$ python -q
>>> import numpy as np
>>> from numpy import linalg as LA
>>> np.set_printoptions(suppress=True, linewidth=160)
>>> feats = np.load("w.npy")
>>> feats
array([[ 1,  0,  0],
       [ 0, -2,  0],
       [ 0,  0,  3]])
>>> evals, V = LA.eigh(feats)
>>> x0 = np.array([0, 0, 2])
>>> x0 @ feats @ x0
np.int64(12)
>>> print(V * np.maximum(evals, 0) @ V.T)
[[1. 0. 0.]
 [0. 0. 0.]
 [0. 0. 3.]]
>>> np.abs(feats).sum(axis=1).max(), np.abs(evals).max()
(np.int64(3), np.float64(3.0))
>>> x0 @ feats @ x0 / (x0 @ x0), evals[0], evals[-1]
(np.float64(3.0), np.float64(-2.0), np.float64(3.0))
>>> K = np.array([[1.66, 3.4, 12.03, 4.28, 0.72],
...     [6.23, -6.98, 6.0, -1.06, -1.61],
...     [7.34, 1.74, 10.78, -3.59, 0.09],
...     [1.55, 5.7, 15.76, 1.94, -0.59],
...     [3.55, 4.61, 14.5, 1.25, 2.71],
...     [9.73, -6.3, 6.0, -7.42, -4.63],
...     [-5.24, 2.23, 15.6, 9.29, -4.9],
...     [2.48, 1.22, 13.18, 1.02, -1.78],
...     [4.05, 2.37, 10.83, 0.15, -2.0],
...     [4.59, 0.23, 12.39, -1.68, -1.84],
...     [-1.5, -2.99, 7.74, 9.49, -1.49]])
>>> K
array([[ 1.66,  3.4 , 12.03,  4.28,  0.72],
       [ 6.23, -6.98,  6.  , -1.06, -1.61],
       [ 7.34,  1.74, 10.78, -3.59,  0.09],
       [ 1.55,  5.7 , 15.76,  1.94, -0.59],
       [ 3.55,  4.61, 14.5 ,  1.25,  2.71],
       [ 9.73, -6.3 ,  6.  , -7.42, -4.63],
       [-5.24,  2.23, 15.6 ,  9.29, -4.9 ],
       [ 2.48,  1.22, 13.18,  1.02, -1.78],
       [ 4.05,  2.37, 10.83,  0.15, -2.  ],
       [ 4.59,  0.23, 12.39, -1.68, -1.84],
       [-1.5 , -2.99,  7.74,  9.49, -1.49]])
>>> x0 = np.array([1, 2, 0, 1, 0])
>>> y = K @ x0
>>> np.round(LA.solve(K.T @ K, K.T @ y), 2) + 0
array([1., 2., 0., 1., 0.])
>>> np.round(LA.lstsq(K, y)[0], 2) + 0
array([1., 2., 0., 1., 0.])
>>> y.round(2)
array([ 12.74,  -8.79,   7.23,  14.89,  14.02, -10.29,   8.51,   5.94,   8.94,   3.37,   2.01])
>>> np.round(LA.pinv(K) @ K, 2) + 0
array([[1., 0., 0., 0., 0.],
       [0., 1., 0., 0., 0.],
       [0., 0., 1., 0., 0.],
       [0., 0., 0., 1., 0.],
       [0., 0., 0., 0., 1.]])
>>> rng = np.random.default_rng(199)
>>> y = y + 0.3 * rng.normal(size=11)
>>> y.round(2)
array([ 12.96,  -8.63,   6.9 ,  14.88,  13.88, -10.54,   8.49,   5.64,   8.35,   3.54,   1.53])
>>> coef, *_ = LA.lstsq(K, y)
>>> print(np.round(K.T @ (y - K @ coef), 2) + 0)
[0. 0. 0. 0. 0.]
>>> coef.round()
array([1., 2., 0., 1., 0.])
>>> [round(float(LA.norm(LA.solve(K.T @ K + lam * np.eye(5), K.T @ y))), 2) for lam in (0, 1, 10, 100)]
[2.26, 2.05, 1.58, 1.1]
>>> round(LA.norm(y - K @ coef), 2)
np.float64(0.7)
